% ipython --no-banner

In [1]: import numpy as np

In [2]: np.set_printoptions(precision=2, suppress=True, linewidth=200)

In [3]: rd = lambda a: np.round(a, 2) + 0

In [4]: cent = 5 * np.array([[-0.6, -0.8, 0.6, -1.1, 1.2, -1.1, 0.1, 1.3, 1.1, 0.6],
   ...:     [-0.4, -0.4, 0.3, -0.3, 2.1, -0.1, -0.9, -0.7, 2.0, 0.3]])

In [5]: rng = np.random.default_rng(17)

In [6]: idx = rng.integers(0, 2, 19)

In [7]: W0 = cent[idx] + rng.normal(size=(19, 10))

In [8]: rd(W0)
Out[8]: 
array([[-2.05, -4.28,  2.43, -3.53, 12.36,  0.09, -4.97, -2.16, 10.02,  2.19],
       [-1.89, -0.9 ,  2.56, -2.41,  9.89, -0.16, -4.71, -5.78, 12.03, -0.67],
       [-5.08, -5.28,  3.56, -3.7 ,  5.76, -5.89,  0.67,  6.13,  5.58,  1.86],
       [-2.56, -3.61,  0.56, -5.61,  6.16, -4.94, -0.32,  5.17,  4.55,  3.55],
       [-3.85, -4.76,  4.14, -6.29,  5.1 , -5.59,  0.7 ,  7.54,  4.62,  1.43],
       [-2.12, -1.36,  0.02, -1.99, 10.81, -0.27, -4.42, -3.76,  9.2 ,  0.57],
       [-0.84, -3.12,  2.73, -2.82, 13.4 , -2.24, -2.9 , -4.4 ,  9.88,  1.43],
       [-3.65, -1.77,  3.09, -6.82,  6.65, -4.79, -0.65,  7.04,  5.57,  3.82],
       [-2.29, -4.01,  2.59, -4.59,  6.31, -6.99, -0.04,  6.02,  5.24,  5.28],
       [-3.38, -3.52,  4.66, -5.  ,  6.43, -4.2 ,  0.7 ,  6.69,  6.19,  3.41],
       [-3.68, -5.17,  2.89, -4.1 ,  5.77, -4.35,  0.91,  6.19,  2.87,  3.22],
       [-3.28, -5.6 ,  3.51, -5.53,  6.38, -6.1 ,  0.7 ,  6.03,  6.56,  3.12],
       [-3.4 , -1.79,  1.57, -1.7 ,  9.15,  0.56, -5.23, -1.92,  9.34,  1.53],
       [-3.04, -3.85,  5.64, -6.  ,  8.07, -4.88, -0.2 ,  7.76,  6.34,  3.95],
       [-3.33, -1.5 ,  1.1 , -1.64, 10.37, -0.46, -2.91, -3.12,  8.16,  2.75],
       [-1.91, -1.87, -0.33, -1.1 , 10.  ,  0.46, -4.04, -2.67,  9.63, -0.33],
       [-2.03, -3.58,  2.67, -6.06,  5.11, -7.26, -0.68,  6.43,  7.11,  3.45],
       [-0.4 , -3.01,  2.76, -1.92, 11.97,  0.73, -4.46, -3.37, 11.22,  0.7 ],
       [-5.16, -3.18,  5.18, -7.4 ,  6.21, -6.68,  0.21,  5.5 ,  6.37,  2.45]])

In [9]: Y = np.array([[0, -5, 4],
   ...:     [3, -9, 5],
   ...:     [-6, -9, -8],
   ...:     [5, 2, 8],
   ...:     [-5, 7, -7],
   ...:     [-8, -7, -6],
   ...:     [7, -1, 9],
   ...:     [9, 0, -4],
   ...:     [4, -4, -8],
   ...:     [-3, 6, -3]])

In [10]: np.linalg.matrix_rank(W0 @ Y)
Out[10]: np.int64(3)

In [11]: vec = np.array([-1, 2, -1, -2, -1, 1, 0, -2, 1, 1])

In [12]: h1 = np.maximum(W0 @ vec, 0)

In [13]: rd(np.maximum(W0 @ (3 * vec), 0))
Out[13]: array([ 7.15, 45.65,  0.  ,  0.  ,  0.  , 28.73,  5.95,  0.  ,  0.  ,  0.  ,  0.  ,  0.  , 23.36,  0.  , 26.53, 17.4 ,  0.  ,  8.6 ,  0.  ])

In [14]: rd(h1)
Out[14]: array([ 2.38, 15.22,  0.  ,  0.  ,  0.  ,  9.58,  1.98,  0.  ,  0.  ,  0.  ,  0.  ,  0.  ,  7.79,  0.  ,  8.84,  5.8 ,  0.  ,  2.87,  0.  ])

In [15]: arr = np.loadtxt("data.csv", delimiter=",")

In [16]: arr
Out[16]: 
array([[ 0.6, -1. , -0.7, -0.3,  1.1,  2. ,  1.9, -0.4, -0.7,  0.1, -1.5, -0.5],
       [ 0.8, -2.5, -0.6,  0.6,  1. , -0.6,  1.1, -0.5,  0. , -0.6,  0.8,  1.3],
       [ 0.5,  0.1, -0.8, -0.8, -0.1, -0.8,  0.2,  0. ,  1. ,  0.8,  0.2, -1.1],
       [-0.3, -0.6,  1.6, -0.8,  0.7,  1.5,  0.5,  0.5, -1.6,  1.5, -0.5,  0.3],
       [ 0.4, -0.1, -1. , -0.3,  0.6,  1.1,  1.4,  1.2, -0.3, -0.2, -1.2, -0.3],
       [-0.3,  1.7,  0. ,  1.2, -1.4,  0.2, -1. ,  1.6,  0.3,  0.6, -3.4, -0.6],
       [ 0. , -0.5, -0.6,  0.6, -0.7, -0.6, -0.8, -1. ,  0.3,  0.2, -1.2,  0.5],
       [ 0.1, -0.9, -0.8, -2.6,  1.3,  1.2, -2.7, -1.3, -1.2,  0.5, -0.7,  0.2],
       [ 0.8,  0.8, -1.8, -0.2, -1. , -0.6,  0.8,  0.5,  0.5, -1.3,  0.5,  0.9],
       [ 1. ,  0.3, -2.2,  1.1, -1.5, -1.1, -0.7,  0.7,  0.7, -1.8,  1.8,  0.8]])

In [17]: U, s, vt = np.linalg.svd(arr, full_matrices=False)

In [18]: rd(U.T @ arr @ vt.T)
Out[18]: 
array([[6.68, 0.  , 0.  , 0.  , 0.  , 0.  , 0.  , 0.  , 0.  , 0.  ],
       [0.  , 5.6 , 0.  , 0.  , 0.  , 0.  , 0.  , 0.  , 0.  , 0.  ],
       [0.  , 0.  , 4.58, 0.  , 0.  , 0.  , 0.  , 0.  , 0.  , 0.  ],
       [0.  , 0.  , 0.  , 3.95, 0.  , 0.  , 0.  , 0.  , 0.  , 0.  ],
       [0.  , 0.  , 0.  , 0.  , 2.86, 0.  , 0.  , 0.  , 0.  , 0.  ],
       [0.  , 0.  , 0.  , 0.  , 0.  , 2.42, 0.  , 0.  , 0.  , 0.  ],
       [0.  , 0.  , 0.  , 0.  , 0.  , 0.  , 1.47, 0.  , 0.  , 0.  ],
       [0.  , 0.  , 0.  , 0.  , 0.  , 0.  , 0.  , 1.25, 0.  , 0.  ],
       [0.  , 0.  , 0.  , 0.  , 0.  , 0.  , 0.  , 0.  , 0.94, 0.  ],
       [0.  , 0.  , 0.  , 0.  , 0.  , 0.  , 0.  , 0.  , 0.  , 0.25]])

In [19]: rd(vt @ vt.T)
Out[19]: 
array([[1., 0., 0., 0., 0., 0., 0., 0., 0., 0.],
       [0., 1., 0., 0., 0., 0., 0., 0., 0., 0.],
       [0., 0., 1., 0., 0., 0., 0., 0., 0., 0.],
       [0., 0., 0., 1., 0., 0., 0., 0., 0., 0.],
       [0., 0., 0., 0., 1., 0., 0., 0., 0., 0.],
       [0., 0., 0., 0., 0., 1., 0., 0., 0., 0.],
       [0., 0., 0., 0., 0., 0., 1., 0., 0., 0.],
       [0., 0., 0., 0., 0., 0., 0., 1., 0., 0.],
       [0., 0., 0., 0., 0., 0., 0., 0., 1., 0.],
       [0., 0., 0., 0., 0., 0., 0., 0., 0., 1.]])

In [20]: feats = np.diag(np.array([0, 2, 2, 2, 0, 3])) + -1 * np.eye(6, k=1) + -1 * np.eye(6, k=-1)

In [21]: feats
Out[21]: 
array([[ 0., -1.,  0.,  0.,  0.,  0.],
       [-1.,  2., -1.,  0.,  0.,  0.],
       [ 0., -1.,  2., -1.,  0.,  0.],
       [ 0.,  0., -1.,  2., -1.,  0.],
       [ 0.,  0.,  0., -1.,  0., -1.],
       [ 0.,  0.,  0.,  0., -1.,  3.]])

In [22]: [round(float(np.linalg.det(feats[:i, :i])), 2) + 0 for i in range(1, 7)]
Out[22]: [0.0, -1.0, -2.0, -3.0, 2.0, 9.0]

In [23]: q, evecs = np.linalg.qr(feats[:, :3])[0], np.linalg.qr(feats[:, 3:])[0]

In [24]: s = np.linalg.svd(q.T @ evecs, compute_uv=False)

In [25]: rd(s)
Out[25]: array([0.77, 0.28, 0.  ])

In [26]: rd(np.linalg.norm(q @ q.T - evecs @ evecs.T, 2))
Out[26]: np.float64(1.0)

In [27]: rd(np.degrees(np.arccos(s.clip(0, 1))))
Out[27]: array([39.63, 73.78, 90.  ])

In [28]: idx = rng.permutation(6)

In [29]: Y = feats[:, idx] * rng.choice([-1, 1], 6)

In [30]: Y
Out[30]: 
array([[-1., -0., -0.,  0.,  0., -0.],
       [ 2., -0., -0.,  0., -1.,  1.],
       [-1.,  1., -0.,  0.,  0., -2.],
       [ 0., -2., -0., -1.,  0.,  1.],
       [ 0.,  1.,  1.,  0.,  0., -0.],
       [ 0., -0., -3., -1.,  0., -0.]])

In [31]: U, _, vt = np.linalg.svd(feats.T @ Y)

In [32]: rd(np.linalg.lstsq(feats, Y)[0])
Out[32]: 
array([[ 0.,  0.,  0.,  0.,  1.,  0.],
       [ 1.,  0.,  0.,  0.,  0.,  0.],
       [ 0.,  0.,  0.,  0.,  0., -1.],
       [ 0., -1.,  0.,  0.,  0.,  0.],
       [ 0.,  0.,  0.,  1.,  0.,  0.],
       [ 0.,  0., -1.,  0.,  0.,  0.]])

In [33]: rd(U @ vt)
Out[33]: 
array([[ 0.,  0.,  0.,  0.,  1.,  0.],
       [ 1.,  0.,  0.,  0.,  0.,  0.],
       [ 0.,  0.,  0.,  0.,  0., -1.],
       [ 0., -1.,  0.,  0.,  0.,  0.],
       [ 0.,  0.,  0.,  1.,  0.,  0.],
       [ 0.,  0., -1.,  0.,  0.,  0.]])

In [34]: idx
Out[34]: array([1, 3, 5, 4, 0, 2])

In [35]: vals, evecs = np.linalg.eigh(feats)

In [36]: rd(evecs.T @ evecs)
Out[36]: 
array([[1., 0., 0., 0., 0., 0.],
       [0., 1., 0., 0., 0., 0.],
       [0., 0., 1., 0., 0., 0.],
       [0., 0., 0., 1., 0., 0.],
       [0., 0., 0., 0., 1., 0.],
       [0., 0., 0., 0., 0., 1.]])

In [37]: np.unique(vals.round(6) + 0, return_counts=True)[1]
Out[37]: array([1, 1, 1, 1, 1, 1])

In [38]: rd(np.linalg.eigvalsh(feats + -3 * np.eye(6)))
Out[38]: array([-3.72, -3.47, -2.05, -0.66,  0.28,  0.63])

In [39]: rd(evecs.T @ feats @ evecs)
Out[39]: 
array([[-0.72,  0.  ,  0.  ,  0.  ,  0.  ,  0.  ],
       [ 0.  , -0.47,  0.  ,  0.  ,  0.  ,  0.  ],
       [ 0.  ,  0.  ,  0.95,  0.  ,  0.  ,  0.  ],
       [ 0.  ,  0.  ,  0.  ,  2.34,  0.  ,  0.  ],
       [ 0.  ,  0.  ,  0.  ,  0.  ,  3.28,  0.  ],
       [ 0.  ,  0.  ,  0.  ,  0.  ,  0.  ,  3.63]])
